>>> import numpy as np
>>> np.set_printoptions(precision=2, suppress=True, linewidth=160)
>>> tidy = lambda a: np.round(a, 2) + 0
>>> K = np.load("w.npy")
>>> K
array([[-2.5 , -0.84,  1.7 ],
       [-5.02, -1.63,  3.33],
       [ 1.6 ,  0.5 , -1.09],
       [-1.61, -0.55,  1.05],
       [ 2.29,  0.76, -1.55],
       [-1.98, -0.63,  1.33],
       [ 4.84,  1.62, -3.18],
       [ 4.45,  1.49, -2.95],
       [ 5.6 ,  1.89, -3.72],
       [ 3.62,  1.2 , -2.39],
       [ 2.52,  0.83, -1.71],
       [ 0.27,  0.09, -0.12]])
>>> Y = np.c_[K[:, :2] @ np.array([[-3, 2], [-3, -3]]), np.array([7, -7, -4, 3, 3, 9, -3, -2, -7, 7, 3, -8])]
>>> tidy(Y)
array([[ 10.02,  -2.48,   7.  ],
       [ 19.95,  -5.15,  -7.  ],
       [ -6.3 ,   1.7 ,  -4.  ],
       [  6.48,  -1.57,   3.  ],
       [ -9.15,   2.3 ,   3.  ],
       [  7.83,  -2.07,   9.  ],
       [-19.38,   4.82,  -3.  ],
       [-17.82,   4.43,  -2.  ],
       [-22.47,   5.53,  -7.  ],
       [-14.46,   3.64,   7.  ],
       [-10.05,   2.55,   3.  ],
       [ -1.08,   0.27,  -8.  ]])
>>> np.linalg.matrix_rank(Y)
np.int64(3)
>>> tidy(np.linalg.norm(Y - K @ np.linalg.lstsq(K, Y)[0], axis=0))
array([ 0.  ,  0.  , 19.14])
>>> Xs = K - K.mean(axis=0)
>>> V = np.linalg.svd(Xs)[2][:1]
>>> Y = Xs - Xs @ V.T @ V
>>> np.linalg.norm(Y, axis=1).round(6).argmax()
np.int64(2)
>>> tidy((Xs @ V.T).std(axis=0))
array([3.99])
>>> tidy(np.cov(Xs @ V.T, rowvar=False))
np.float64(17.41)
>>> tidy(Y.std(axis=0))
array([0.01, 0.02, 0.02])
